% ipython --no-banner

In [1]: import numpy as np

In [2]: np.set_printoptions(precision=1, suppress=True, linewidth=200, legacy="1.25")

In [3]: tidy = lambda a: np.round(a, 1) + 0

In [4]: Y = np.array([[0, 1], [0, -1], [-2, -3]])

In [5]: F = np.kron(np.eye(3, dtype=int), Y)

In [6]: print(F)
[[ 0  1  0  0  0  0]
 [ 0 -1  0  0  0  0]
 [-2 -3  0  0  0  0]
 [ 0  0  0  1  0  0]
 [ 0  0  0 -1  0  0]
 [ 0  0 -2 -3  0  0]
 [ 0  0  0  0  0  1]
 [ 0  0  0  0  0 -1]
 [ 0  0  0  0 -2 -3]]

In [7]: hat = F @ np.linalg.solve(F.T @ F, F.T)

In [8]: print(tidy(hat @ F[:, 0]))
[ 0.  0. -2.  0.  0.  0.  0.  0.  0.]

In [9]: print(np.linalg.matrix_rank(np.eye(9) - hat))
3

In [10]: print(np.allclose(hat @ hat, hat))
True

In [11]: print(tidy(hat))
[[ 0.5 -0.5  0.   0.   0.   0.   0.   0.   0. ]
 [-0.5  0.5  0.   0.   0.   0.   0.   0.   0. ]
 [ 0.   0.   1.   0.   0.   0.   0.   0.   0. ]
 [ 0.   0.   0.   0.5 -0.5  0.   0.   0.   0. ]
 [ 0.   0.   0.  -0.5  0.5  0.   0.   0.   0. ]
 [ 0.   0.   0.   0.   0.   1.   0.   0.   0. ]
 [ 0.   0.   0.   0.   0.   0.   0.5 -0.5  0. ]
 [ 0.   0.   0.   0.   0.   0.  -0.5  0.5  0. ]
 [ 0.   0.   0.   0.   0.   0.   0.   0.   1. ]]

In [12]: x = np.array([5, 2, 2, 0, 0, 5])

In [13]: target = F @ x

In [14]: print(tidy(np.linalg.pinv(F) @ F))
[[1. 0. 0. 0. 0. 0.]
 [0. 1. 0. 0. 0. 0.]
 [0. 0. 1. 0. 0. 0.]
 [0. 0. 0. 1. 0. 0.]
 [0. 0. 0. 0. 1. 0.]
 [0. 0. 0. 0. 0. 1.]]

In [15]: rng = np.random.default_rng(13684)

In [16]: target = target + 0.3 * rng.normal(size=9)

In [17]: print(tidy(target))
[  2.3  -1.9 -15.8  -0.2   0.8  -3.8   4.8  -4.7 -15.4]

In [18]: c, *_ = np.linalg.lstsq(F, target)

In [19]: print(tidy(c))
[ 4.7  2.1  2.7 -0.5  0.6  4.7]

In [20]: Y = F / np.linalg.norm(F, axis=1, keepdims=True)

In [21]: cov = Y @ Y.T

In [22]: print((cov - 2 * np.eye(9)).round(6).argmax(axis=1))
[3 2 1 0 5 4 0 8 7]

In [23]: print(tidy(cov[7]))
[ 0.   0.   0.   0.   0.   0.  -1.   1.   0.8]

In [24]: print(tidy(np.linalg.norm(Y, axis=1)))
[1. 1. 1. 1. 1. 1. 1. 1. 1.]

In [25]: print(np.degrees(np.arccos(np.clip(cov[7, 1], -1, 1))))
90.0
